$ python -q
>>> import numpy as np
>>> np.set_printoptions(suppress=True, linewidth=120)
>>> arr = np.tanh(np.array([[0.4, -0.1],
...     [0.2, 0.6],
...     [-0.7, 1.0],
...     [-0.2, -0.7],
...     [0.0, 0.5],
...     [0.3, 0.4],
...     [0.7, -0.1],
...     [-1.5, -0.1],
...     [-0.6, 1.3],
...     [1.4, 1.7],
...     [-0.1, 0.7],
...     [-0.3, 0.3],
...     [1.1, 0.9],
...     [0.3, -0.3],
...     [-0.5, -0.4],
...     [0.1, 0.6],
...     [1.0, 0.8],
...     [-2.3, -0.7],
...     [-1.3, -1.2],
...     [0.0, 0.5],
...     [-0.1, -1.1],
...     [-1.0, 0.3],
...     [-3.6, 1.4],
...     [1.1, 0.5],
...     [-0.4, -0.8],
...     [-1.0, 1.0],
...     [-0.6, -1.8],
...     [0.4, 1.6]]) @ np.array([[0.0, 0.4, 0.8, 1.2], [-1.2, 2.6, 0.3, 1.9]]))
>>> print(arr.round(2))
[[ 0.12 -0.1   0.28  0.28]
 [-0.62  0.93  0.33  0.88]
 [-0.83  0.98 -0.25  0.79]
 [ 0.69 -0.96 -0.35 -0.92]
 [-0.54  0.86  0.15  0.74]
 [-0.45  0.82  0.35  0.81]
 [ 0.12  0.02  0.49  0.57]
 [ 0.12 -0.7  -0.84 -0.96]
 [-0.92  1.   -0.09  0.94]
 [-0.97  1.    0.93  1.  ]
 [-0.69  0.94  0.13  0.84]
 [-0.35  0.58 -0.15  0.21]
 [-0.79  0.99  0.82  1.  ]
 [ 0.35 -0.58  0.15 -0.21]
 [ 0.45 -0.85 -0.48 -0.88]
 [-0.62  0.92  0.25  0.85]
 [-0.74  0.99  0.78  0.99]
 [ 0.69 -0.99 -0.97 -1.  ]
 [ 0.89 -1.   -0.89 -1.  ]
 [-0.54  0.86  0.15  0.74]
 [ 0.87 -0.99 -0.39 -0.98]
 [-0.35  0.36 -0.61 -0.56]
 [-0.93  0.98 -0.99 -0.93]
 [-0.54  0.94  0.77  0.98]
 [ 0.74 -0.98 -0.51 -0.96]
 [-0.83  0.98 -0.46  0.6 ]
 [ 0.97 -1.   -0.77 -1.  ]
 [-0.96  1.    0.66  1.  ]]
>>> vec = np.array([1, -1, 2, -1])
>>> target = arr @ vec
>>> print(np.round(np.linalg.pinv(arr) @ arr, 2) + 0)
[[1. 0. 0. 0.]
 [0. 1. 0. 0.]
 [0. 0. 1. 0.]
 [0. 0. 0. 1.]]
>>> print(np.round(np.linalg.lstsq(arr, target)[0], 2))
[ 1. -1.  2. -1.]
>>> rng = np.random.default_rng(165)
>>> target = target + 0.3 * rng.normal(size=28)
>>> print(target.round(2))
[ 1.04 -1.59 -3.09  1.62 -1.47 -1.53 -0.04 -0.04 -3.71 -0.88 -2.24 -0.95 -1.32  1.49  1.54 -1.39 -1.21  0.61  1.29
 -2.26  2.05 -1.15 -2.81 -1.38  1.81 -3.31  1.55 -1.56]
>>> b, *_ = np.linalg.lstsq(arr, target)
>>> print(np.round(arr.T @ (target - arr @ b), 2) + 0)
[0. 0. 0. 0.]
>>> print(np.round(np.linalg.norm(target - arr @ b), 2))
1.54
>>> print(b.round())
[ 1. -1.  2. -1.]
>>> z = arr[:, 0] > np.median(arr[:, 0])
>>> u = arr[z].mean(axis=0) - arr[~z].mean(axis=0)
>>> print(u.round(2))
[ 1.1  -1.41 -0.56 -1.21]
>>> print(z.astype(int))
[1 0 0 1 0 1 1 1 0 0 0 1 0 1 1 0 0 1 1 0 1 1 0 0 1 0 1 0]
>>> print(((arr - arr.mean(axis=0)) @ u > 0).astype(int))
[1 0 0 1 0 0 0 1 0 0 0 0 0 1 1 0 0 1 1 0 1 1 0 0 1 0 1 0]
>>> mat = np.loadtxt("data.csv", delimiter=",")
>>> print(mat)
[[ 0.  0.  0.  0. -1. -1.  0.]
 [ 0.  0. -1. -1.  0.  0.  0.]
 [ 0. -1.  0. -1.  0.  0.  0.]
 [ 0. -1. -1.  0.  0.  0.  0.]
 [-1.  0.  0.  0.  0. -1.  0.]
 [-1.  0.  0.  0. -1.  0.  0.]
 [ 0.  0.  0.  0.  0.  0.  0.]]
>>> rk = np.linalg.matrix_rank(mat)
>>> print(rk)
6
>>> null = np.linalg.svd(mat)[2][rk:].T
>>> print([int(np.linalg.matrix_rank(mat[:i])) for i in range(1, len(mat) + 1)])
[1, 2, 3, 4, 5, 6, 6]
>>> print(np.allclose(mat @ null, 0))
True
>>> U, s, Vt = np.linalg.svd(mat)
>>> evecs = Vt[:(s > 1e-8).sum()]
>>> vec = mat[3] + -2 * mat[6] + rng.integers(2) * np.eye(7)[3]
>>> print(vec)
[ 0. -1. -1.  0.  0.  0.  0.]
>>> print(np.allclose(evecs.T @ evecs @ vec, vec))
True
>>> print(np.linalg.matrix_rank(np.vstack([mat, vec])))
6
>>> print(np.abs(np.diag(np.linalg.qr(mat)[1])) > 1e-9)
[ True  True  True  True  True  True False]
>>> W0 = np.loadtxt("out2.csv", delimiter=",")
>>> print(W0)
[[ 4. -5. -3. -5.  0.  0.  0.  0.]
 [ 1.  0. -1. -4.  0.  0.  0.  0.]
 [ 3. -4. -5.  5.  0.  0.  0.  0.]
 [-1. -1.  2. -5.  0.  0.  0.  0.]
 [ 0.  0.  0.  0.  0. -2. -2.  0.]
 [ 0.  0.  0.  0.  3. -2.  1.  3.]
 [ 0.  0.  0.  0. -2.  1. -1.  3.]
 [ 0.  0.  0.  0.  2.  0.  3.  2.]]
>>> U, s, Vt = np.linalg.svd(W0, full_matrices=False)
>>> print(round(float(np.sqrt((s ** 2).sum())), 2), round(float(np.linalg.norm(W0)), 2))
16.19 16.19
>>> print(np.round(U.T @ U, 2) + 0)
[[1. 0. 0. 0. 0. 0. 0. 0.]
 [0. 1. 0. 0. 0. 0. 0. 0.]
 [0. 0. 1. 0. 0. 0. 0. 0.]
 [0. 0. 0. 1. 0. 0. 0. 0.]
 [0. 0. 0. 0. 1. 0. 0. 0.]
 [0. 0. 0. 0. 0. 1. 0. 0.]
 [0. 0. 0. 0. 0. 0. 1. 0.]
 [0. 0. 0. 0. 0. 0. 0. 1.]]
>>> print(np.round(np.cumsum(s ** 2) / np.sum(s ** 2), 2))
[0.38 0.74 0.88 0.94 0.98 1.   1.   1.  ]
>>> print((s > 1e-8).sum())
8
>>> def softmax(z):
...     e = np.exp(z - z.max(axis=-1, keepdims=True))
...     return e / e.sum(axis=-1, keepdims=True)
... 
>>> print(np.round(softmax(10 * W0[3]), 2) + 0)
[0. 0. 1. 0. 0. 0. 0. 0.]
>>> print(np.round(softmax(W0[3]), 2) + 0)
[0.03 0.03 0.61 0.   0.08 0.08 0.08 0.08]
>>> print(np.round(softmax(W0[3] + 4), 2) + 0)
[0.03 0.03 0.61 0.   0.08 0.08 0.08 0.08]
>>> att = W0 @ W0.T / np.sqrt(8)
>>> print(np.round(softmax(att)[3] @ W0, 2) + 0)
[-0.89 -1.07  1.88 -4.99  0.    0.    0.    0.  ]
>>> print(np.round(softmax(att), 2) + 0)
[[1.   0.   0.   0.   0.   0.   0.   0.  ]
 [0.93 0.04 0.   0.03 0.   0.   0.   0.  ]
 [0.   0.   1.   0.   0.   0.   0.   0.  ]
 [0.02 0.01 0.   0.97 0.   0.   0.   0.  ]
 [0.04 0.04 0.04 0.04 0.7  0.08 0.04 0.  ]
 [0.   0.   0.   0.   0.   0.94 0.   0.06]
 [0.   0.   0.   0.   0.   0.   0.97 0.  ]
 [0.   0.   0.   0.   0.   0.33 0.   0.66]]
>>> print(softmax(att).round(6).argmax(axis=1))
[0 0 2 3 4 5 6 7]
>>> z = rng.permutation(8)
>>> print(z)
[2 3 0 5 6 7 4 1]
>>> other = W0[z][:, z]
>>> print(np.allclose(other, W0))
False
>>> print(W0 @ W0)
[[  7.  -3.  -2.  10.   0.   0.   0.   0.]
 [  5.   3.  -6.  10.   0.   0.   0.   0.]
 [-12.   0.  30. -49.   0.   0.   0.   0.]
 [  6.   2. -16.  44.   0.   0.   0.   0.]
 [  0.   0.   0.   0.  -2.   2.   0. -12.]
 [  0.   0.   0.   0.  -2.  -1.   0.   3.]
 [  0.   0.   0.   0.  11.   1.  15.   6.]
 [  0.   0.   0.   0.  -2.  -1.  -1.  13.]]
>>> print(round(np.linalg.det(W0), 2))
-3720.0
>>> print(np.round(np.sort(np.linalg.eigvals(W0).real), 2))
[-8.22 -3.95 -2.5  -0.34 -0.34  2.36  2.36  3.63]
>>> M = np.array([[1, 0, 0, 0, 0, 0],
...     [0, 1, 0, 0, 0, 0],
...     [0, 0, 0, 0, 0, 0],
...     [0, 0, 0, 2, 0, 0],
...     [0, 0, 0, 0, 0, 0],
...     [0, 0, 0, 0, 0, 3]])
>>> print(np.linalg.matrix_rank(M, rtol=0.1))
4
>>> print(round(np.linalg.norm(M, 2) / np.linalg.norm(M), 2))
0.77
>>> print(np.linalg.cond(M) > 100)
True
>>> C2 = M.T @ M
>>> print(C2)
[[1 0 0 0 0 0]
 [0 1 0 0 0 0]
 [0 0 0 0 0 0]
 [0 0 0 4 0 0]
 [0 0 0 0 0 0]
 [0 0 0 0 0 9]]
>>> print(np.round(np.linalg.svd(M, compute_uv=False) ** 2, 2))
[9. 4. 1. 1. 0. 0.]
>>> print(np.allclose(C2, C2.T))
True
>>> print(np.round(np.linalg.eigvalsh(C2)[::-1], 2))
[9. 4. 1. 1. 0. 0.]
>>> print(np.linalg.lstsq(C2[:-1].T, C2[-1])[2])
3
>>> print(np.unique(C2.round(6), axis=0).shape)
(5, 6)
>>> print(M.shape)
(6, 6)
>>> print(np.count_nonzero(M))
4
>>> print(M.sum(axis=0))
[1 1 0 2 0 3]
>>> print(np.linalg.matrix_rank(M))
4
>>> rk = np.linalg.matrix_rank(M)
>>> print(rk)
4
>>> null = np.linalg.svd(M)[2][rk:].T
>>> print(null @ null.T)
[[0. 0. 0. 0. 0. 0.]
 [0. 0. 0. 0. 0. 0.]
 [0. 0. 1. 0. 0. 0.]
 [0. 0. 0. 0. 0. 0.]
 [0. 0. 0. 0. 1. 0.]
 [0. 0. 0. 0. 0. 0.]]
>>> print(M @ null)
[[0. 0.]
 [0. 0.]
 [0. 0.]
 [0. 0.]
 [0. 0.]
 [0. 0.]]
>>> print([int(np.linalg.matrix_rank(M[:i])) for i in range(1, len(M) + 1)])
[1, 2, 2, 3, 3, 4]
>>> print(null.shape)
(6, 2)
